In [1]: import numpy as np

In [2]: np.set_printoptions(suppress=True, linewidth=160)

In [3]: other = np.array([[-2, -1], [2, 1]])

In [4]: K = np.kron(np.eye(2, dtype=int), other)

In [5]: K
Out[5]: 
array([[-2, -1,  0,  0],
       [ 2,  1,  0,  0],
       [ 0,  0, -2, -1],
       [ 0,  0,  2,  1]])

In [6]: np.unique(K.round(6), axis=0).shape
Out[6]: (4, 4)

In [7]: np.abs(np.diag(np.linalg.qr(K)[1])) > 1e-9
Out[7]: array([ True, False,  True, False])

In [8]: np.linalg.lstsq(K[:-1].T, K[-1])[2]
Out[8]: np.int32(2)

In [9]: np.allclose(K[:-1].T @ np.linalg.lstsq(K[:-1].T, K[-1])[0], K[-1])
Out[9]: True

In [10]: X = np.array([[8.0, -32.0, -10.0],
    ...:     [-1.0, -0.2, -0.3],
    ...:     [1.1, -0.1, -0.3],
    ...:     [-0.1, -0.5, -0.4],
    ...:     [-0.6, -0.7, -2.1],
    ...:     [2.8, 0.7, -0.6],
    ...:     [0.2, -0.3, 1.0],
    ...:     [1.6, 1.0, -0.5],
    ...:     [0.3, 0.4, -0.5],
    ...:     [1.1, -0.4, 0.8],
    ...:     [-0.5, 3.1, -0.6],
    ...:     [-1.3, 0.3, -0.6]])

In [11]: cen = (X - X.mean(axis=0)) / X.std(axis=0)

In [12]: np.argwhere(np.abs(cen) > 2)
Out[12]: 
array([[0, 0],
       [0, 1],
       [0, 2]])

In [13]: np.round(cen.std(axis=0), 3)
Out[13]: array([1., 1., 1.])

In [14]: b = np.linalg.lstsq(np.delete(cen, 1, axis=1), cen[:, 1])[0]

In [15]: np.abs(b).argmax()
Out[15]: np.int64(1)

In [16]: round(np.linalg.norm(X), 3)
Out[16]: np.float64(34.995)

In [17]: X.shape
Out[17]: (12, 3)

In [18]: np.round(X.sum(axis=0), 3)
Out[18]: array([ 11.6, -28.7, -14.1])

In [19]: z = X[:, 2] > np.median(X[:, 2])

In [20]: u = X[z].mean(axis=0) - X[~z].mean(axis=0)

In [21]: (((X - X.mean(axis=0)) @ u > 0) == z).mean()
Out[21]: np.float64(0.5)

In [22]: z.astype(int)
Out[22]: array([0, 1, 1, 1, 0, 0, 1, 0, 0, 1, 0, 0])

In [23]: np.argsort(-np.abs(u).round(6), kind="stable")
Out[23]: array([1, 2, 0])

In [24]: feats = np.load("block9.npy")

In [25]: feats.round(3)
Out[25]: 
array([[-0.992, -0.122,  0.021],
       [ 0.   , -0.167, -0.986],
       [ 0.124, -0.978,  0.166]])

In [26]: # keeps lengths

In [27]: C2 = feats.T @ feats

In [28]: C2.round(3) + 0
Out[28]: 
array([[1., 0., 0.],
       [0., 1., 0.],
       [0., 0., 1.]])

In [29]: np.round(np.linalg.eigvalsh(C2)[::-1], 3)
Out[29]: array([1., 1., 1.])

In [30]: (feats @ feats.T).shape
Out[30]: (3, 3)

In [31]: np.round(np.diag(C2), 3)
Out[31]: array([1., 1., 1.])

In [32]: sig = 3 * 0.5 ** np.arange(3)

In [33]: O, _ = np.linalg.qr(np.array([[-0.2, 0.0, 0.9], [-0.7, 0.4, -1.4], [-1.1, -1.8, -1.2]]))

In [34]: rng = np.random.default_rng(37686)

In [35]: M = rng.normal(size=(25, 3)) * sig @ O

In [36]: M.round(3)
Out[36]: 
array([[ 0.158,  0.139,  2.909],
       [-2.065, -1.176,  0.956],
       [ 0.442, -0.198,  3.259],
       [ 0.184, -0.22 ,  0.144],
       [ 1.507,  0.525, -0.788],
       [ 0.404,  0.797, -2.073],
       [-0.093, -0.979, -0.405],
       [-1.175, -1.815, -3.45 ],
       [ 0.246, -0.647, -4.095],
       [-0.127,  0.467, -5.138],
       [ 0.554, -0.848, -4.684],
       [-0.276,  0.208, -1.972],
       [ 0.512,  1.072,  0.95 ],
       [ 0.49 ,  0.303,  4.594],
       [-0.841, -1.489, -3.215],
       [ 0.263,  0.614, -0.21 ],
       [-1.609,  0.196, -1.131],
       [-0.726, -0.399, -3.263],
       [ 1.35 ,  0.871,  0.555],
       [ 0.24 ,  0.709,  2.486],
       [-0.119,  0.658, -2.711],
       [-1.047, -1.405,  0.452],
       [-1.878, -2.524,  0.353],
       [ 0.694, -0.624, -0.416],
       [-0.652,  0.455,  1.231]])

In [37]: cen = (M - M.mean(axis=0)) / M.std(axis=0)

In [38]: np.round(cen.std(axis=0), 3)
Out[38]: array([1., 1., 1.])

In [39]: b = np.linalg.lstsq(np.delete(cen, 0, axis=1), cen[:, 0])[0]

In [40]: b.round(3)
Out[40]: array([ 0.625, -0.011])

In [41]: np.abs(b).argmax()
Out[41]: np.int64(0)

In [42]: z = M[:, 2] > np.median(M[:, 2])

In [43]: u = M[z].mean(axis=0) - M[~z].mean(axis=0)

In [44]: u.round(3)
Out[44]: array([-0.047,  0.191,  4.038])

In [45]: np.argsort(-np.abs(u).round(6), kind="stable")
Out[45]: array([2, 1, 0])

In [46]: other = np.array([[5, 0, 4], [2, 3, 1], [1, 4, 0]])

In [47]: np.round(np.einsum("ij->j", M), 3)
Out[47]: array([ -3.564,  -5.311, -15.662])

In [48]: np.linalg.matrix_rank(M @ other)
Out[48]: np.int64(2)

In [49]: np.vstack([M, other.T]).shape
Out[49]: (28, 3)

In [50]: cen = M - M.mean(axis=0)

In [51]: left, sig, VT = np.linalg.svd(cen, full_matrices=False)

In [52]: np.linalg.matrix_rank(cen)
Out[52]: np.int64(3)

In [53]: np.round(sig ** 2 / (sig ** 2).sum(), 3)
Out[53]: array([0.797, 0.164, 0.039])

In [54]: arr = np.load("run15.npy")

In [55]: arr
Out[55]: 
array([[ 14,  -8,   8],
       [  7,  -4,   4],
       [-56,  32, -32],
       [-28,  16, -16]])

In [56]: other = arr[0, 0] * arr[1:] - np.outer(arr[1:, 0], arr[0])

In [57]: other
Out[57]: 
array([[0, 0, 0],
       [0, 0, 0],
       [0, 0, 0]])

In [58]: np.linalg.matrix_rank(other), np.linalg.matrix_rank(arr)
Out[58]: (np.int64(0), np.int64(1))

In [59]: arr[:, 0] / arr[0, 0]
Out[59]: array([ 1. ,  0.5, -4. , -2. ])

In [60]: left, sig, VT = np.linalg.svd(arr)

In [61]: np.argmax(sig[:-1] / (sig[1:] + 1e-6)) + 1
Out[61]: np.int64(1)

In [62]: other = left[:, :1] @ np.diag(sig[:1]) @ VT[:1]

In [63]: other.round(3)
Out[63]: 
array([[ 14.,  -8.,   8.],
       [  7.,  -4.,   4.],
       [-56.,  32., -32.],
       [-28.,  16., -16.]])

In [64]: np.linalg.matrix_rank(other)
Out[64]: np.int64(1)

In [65]: np.linalg.matrix_rank(arr, rtol=0.05)
Out[65]: np.int64(1)

In [66]: round(np.linalg.norm(arr - other, 2), 3), np.round(sig[1], 3)
Out[66]: (np.float64(0.0), np.float64(0.0))

In [67]: W0 = np.load("data.npy")

In [68]: W0
Out[68]: 
array([[ 1, -1,  0],
       [ 0,  3,  0],
       [ 0,  0, -1]])

In [69]: # column 1 dominates

In [70]: vec = np.array([-3, -1, 3])

In [71]: rhs = W0 @ vec

In [72]: b, lr = np.zeros(3), 1 / np.linalg.norm(W0, 2) ** 2

In [73]: for i in range(6):
    ...:     b -= lr * W0.T @ (W0 @ b - rhs)
    ...:     if i % 2 == 0: print(i, round(np.linalg.norm(W0 @ b - rhs), 3))
    ...: 
0 3.792
2 3.116
4 2.561

In [74]: b.round(3)
Out[74]: array([-1.233, -0.806,  1.394])

In [75]: np.round(np.sort(np.linalg.eigvals(W0)), 3)
Out[75]: array([-1.,  1.,  3.])

In [76]: np.linalg.matrix_power(W0 - np.diag(np.diag(W0)), 3)
Out[76]: 
array([[0, 0, 0],
       [0, 0, 0],
       [0, 0, 0]])

In [77]: np.prod(np.diag(W0)), round(np.linalg.det(W0), 3)
Out[77]: (np.int64(-3), np.float64(-3.0))

In [78]: [int(np.linalg.matrix_rank(np.linalg.matrix_power(W0, p))) for p in range(1, 4)]
Out[78]: [3, 3, 3]

In [79]: W = np.array([[1, 0, 0, -1, 1, -3], [-3, -3, -2, -3, 3, 1], [1, 3, 1, -2, -1, -3]])

In [80]: b = np.array([0, 1, 2, 0, 1, 0])

In [81]: H = np.maximum(W0 @ W + b, 0)

In [82]: (H > 0).astype(int)
Out[82]: 
array([[1, 1, 1, 1, 0, 0],
       [0, 0, 0, 0, 1, 1],
       [0, 0, 1, 1, 1, 1]])

In [83]: np.linalg.matrix_rank(H)
Out[83]: np.int64(3)

In [84]: cent = np.array([[-9, -4], [3, 7], [1, -1], [8, 7], [9, 4], [9, 5]])

In [85]: H @ cent
Out[85]: 
array([[ -4,  22],
       [117,  55],
       [ 62,  36]])

In [86]: ev, evecs = np.linalg.eig(W0)

In [87]: np.round(np.sort(np.linalg.eigvals(np.linalg.inv(W0))), 3)
Out[87]: array([-1.   ,  0.333,  1.   ])

In [88]: np.round(np.sort(np.linalg.eigvals(W0 @ W0)), 3)
Out[88]: array([1., 1., 9.])

In [89]: np.round(np.sort(np.linalg.eigvals(W0.T)), 3)
Out[89]: array([-1.,  1.,  3.])

In [90]: J = 0.2 ** np.abs(np.subtract.outer(np.arange(3), np.arange(3)))

In [91]: J.round(3)
Out[91]: 
array([[1.  , 0.2 , 0.04],
       [0.2 , 1.  , 0.2 ],
       [0.04, 0.2 , 1.  ]])

In [92]: ev, evecs = np.linalg.eig(J)

In [93]: np.round(np.sort(np.linalg.eigvals(np.linalg.inv(J))), 3)
Out[93]: array([0.767, 1.042, 1.358])

In [94]: vec = np.array([5, 6, 5])

In [95]: rhs = J @ vec

In [96]: rhs
Out[96]: array([6.4, 8. , 6.4])

In [97]: np.round(np.linalg.solve(J, rhs), 3)
Out[97]: array([5., 6., 5.])

In [98]: np.round(np.linalg.solve(J, rhs + J[:, 2]), 3)
Out[98]: array([5., 6., 6.])

In [99]: np.round(np.linalg.solve(J, J[:, 1]), 3) + 0
Out[99]: array([0., 1., 0.])

In [100]: np.linalg.norm(J, axis=1).argmax()
Out[100]: np.int64(1)

In [101]: np.round(np.linalg.norm(J, "nuc"), 3)
Out[101]: np.float64(3.0)

In [102]: O, _ = np.linalg.qr(np.array([[-1.0, -0.3, -0.5], [-3.1, -0.2, 0.1], [0.0, -0.8, 0.0]]))

In [103]: F = 3 * O

In [104]: F.round(3)
Out[104]: 
array([[-0.921,  0.77 , -2.749],
       [-2.855, -0.248,  0.887],
       [ 0.   ,  2.889,  0.809]])

In [105]: P = np.triu(np.array([[2, 0, 2], [1, 1, 1], [1, 0, 1]]), 1) + np.eye(3)

In [106]: other = P @ F @ np.linalg.inv(P)

In [107]: round(np.linalg.det(other), 3)
Out[107]: np.float64(27.0)

In [108]: other = np.linalg.inv(F)

In [109]: np.round(np.linalg.inv(other), 3) + 0
Out[109]: 
array([[-0.921,  0.77 , -2.749],
       [-2.855, -0.248,  0.887],
       [ 0.   ,  2.889,  0.809]])

In [110]: round(np.linalg.slogdet(F)[0], 3)
Out[110]: np.float64(1.0)

In [111]: np.round(F @ other, 3) + 0
Out[111]: 
array([[1., 0., 0.],
       [0., 1., 0.],
       [0., 0., 1.]])
